$ python -q
>>> import numpy as np
>>> np.set_printoptions(precision=2, suppress=True, linewidth=160, floatmode="fixed")
>>> B = np.array([[5, 4, -3, 1, 1, 2, 3, -8],
...     [6, 9, 9, -9, -8, 3, -6, -1],
...     [-6, -6, -1, -2, -7, -7, -5, -2],
...     [-2, -1, 4, 7, -4, -2, -4, -7],
...     [-4, 4, -6, -1, -6, -5, -3, 1],
...     [4, -3, 6, 6, 6, -5, -6, 1],
...     [2, -5, 5, -5, -8, -7, 3, -8],
...     [-2, -5, 2, -3, 2, 3, -5, -6]])
>>> F = np.triu(B, 1)
>>> F
array([[ 0,  4, -3,  1,  1,  2,  3, -8],
       [ 0,  0,  9, -9, -8,  3, -6, -1],
       [ 0,  0,  0, -2, -7, -7, -5, -2],
       [ 0,  0,  0,  0, -4, -2, -4, -7],
       [ 0,  0,  0,  0,  0, -5, -3,  1],
       [ 0,  0,  0,  0,  0,  0, -6,  1],
       [ 0,  0,  0,  0,  0,  0,  0, -8],
       [ 0,  0,  0,  0,  0,  0,  0,  0]])
>>> np.linalg.matrix_rank(F, rtol=0.1)
np.int64(6)
>>> np.argsort(-np.linalg.norm(F, axis=0).round(6), kind="stable")[:3]
array([7, 6, 4])
>>> [round(float(x), 2) for x in np.linalg.svd(F, compute_uv=False)[:3]]
[18.96, 14.03, 11.25]
>>> np.linalg.cond(F) > 100
np.True_
>>> round(np.linalg.norm(F, 2) / np.linalg.norm(F), 2)
np.float64(0.7)
>>> np.linalg.matrix_rank(F - F[0, 0] * np.eye(8))
np.int64(7)
>>> E = np.load("sample18.npy")
>>> E
array([[ 1.05,  1.58,  1.54,  0.53],
       [-2.05, -3.10, -3.09, -1.05],
       [ 0.20,  0.28,  0.26,  0.08],
       [-0.03, -0.04, -0.04,  0.01],
       [-1.60, -2.40, -2.41, -0.81],
       [ 1.26,  1.86,  1.90,  0.64],
       [-0.39, -0.51, -0.52, -0.17],
       [-3.31, -5.01, -5.02, -1.69],
       [-3.35, -5.01, -5.00, -1.68],
       [ 1.45,  2.16,  2.16,  0.69],
       [-2.71, -4.01, -4.00, -1.32],
       [-0.69, -1.03, -1.00, -0.31],
       [ 3.96,  5.93,  5.90,  1.95],
       [-0.88, -1.27, -1.30, -0.45],
       [ 1.75,  2.63,  2.62,  0.87],
       [-0.05, -0.09, -0.11, -0.03],
       [-3.01, -4.52, -4.52, -1.45],
       [ 1.24,  1.82,  1.79,  0.60],
       [ 0.89,  1.34,  1.33,  0.45],
       [-2.35, -3.47, -3.49, -1.17],
       [-1.46, -2.15, -2.15, -0.71]])
>>> def softmax(z):
...     e = np.exp(z - z.max(axis=-1, keepdims=True))
...     return e / e.sum(axis=-1, keepdims=True)
... 
>>> softmax(E[18])
array([0.21, 0.33, 0.33, 0.14])
>>> scores = E @ E.T / np.sqrt(4)
>>> softmax(scores).round(6).argmax(axis=1)
array([12,  8, 12,  8,  8, 12,  8,  8,  8, 12,  8,  8, 12,  8, 12,  7,  8, 12, 12,  8,  8])
>>> softmax(scores)[18] @ E
array([3.94, 5.90, 5.87, 1.94])
>>> rng = np.random.default_rng(834)
>>> B = E + rng.integers(-2, 3, (21, 1)) @ rng.integers(-2, 3, (1, 4))
>>> B
array([[ 3.05, -2.42,  5.54,  0.53],
       [-2.05, -3.10, -3.09, -1.05],
       [ 1.20, -1.72,  2.26,  0.08],
       [ 1.97, -4.04,  3.96,  0.01],
       [-3.60,  1.60, -6.41, -0.81],
       [ 0.26,  3.86, -0.10,  0.64],
       [-2.39,  3.49, -4.52, -0.17],
       [-5.31, -1.01, -9.02, -1.69],
       [-3.35, -5.01, -5.00, -1.68],
       [ 1.45,  2.16,  2.16,  0.69],
       [-2.71, -4.01, -4.00, -1.32],
       [-2.69,  2.97, -5.00, -0.31],
       [ 3.96,  5.93,  5.90,  1.95],
       [-1.88,  0.73, -3.30, -0.45],
       [ 1.75,  2.63,  2.62,  0.87],
       [-1.05,  1.91, -2.11, -0.03],
       [-4.01, -2.52, -6.52, -1.45],
       [ 1.24,  1.82,  1.79,  0.60],
       [ 1.89, -0.66,  3.33,  0.45],
       [-0.35, -7.47,  0.51, -1.17],
       [-3.46,  1.85, -6.15, -0.71]])
>>> np.round(np.linalg.svd(B - E, compute_uv=False), 2) + 0
array([18.49,  0.00,  0.00,  0.00])
>>> K = np.array([[0.3, 2.13, 1.05, -3.48, 1.89],
...     [-1.67, 0.46, -0.94, -1.12, 1.36],
...     [-0.37, -0.48, -0.44, 0.72, -0.26],
...     [-0.58, 1.08, 0.04, -1.92, 1.36],
...     [-0.35, 0.34, -0.1, -0.64, 0.52],
...     [0.24, 0.8, 0.48, -1.28, 0.64],
...     [0.79, -0.38, 0.38, 0.8, -0.8]])
>>> gram = E.T @ E
>>> np.round(np.linalg.eigvalsh(gram)[::-1], 2) + 0
array([458.77,   0.01,   0.01,   0.00])
>>> np.allclose(gram, gram.T)
True
>>> np.linalg.matrix_rank(gram)
np.int64(4)
>>> (E @ E.T).shape
(21, 21)
>>> np.diag(gram)
array([ 80.31, 179.58, 179.13,  19.78])
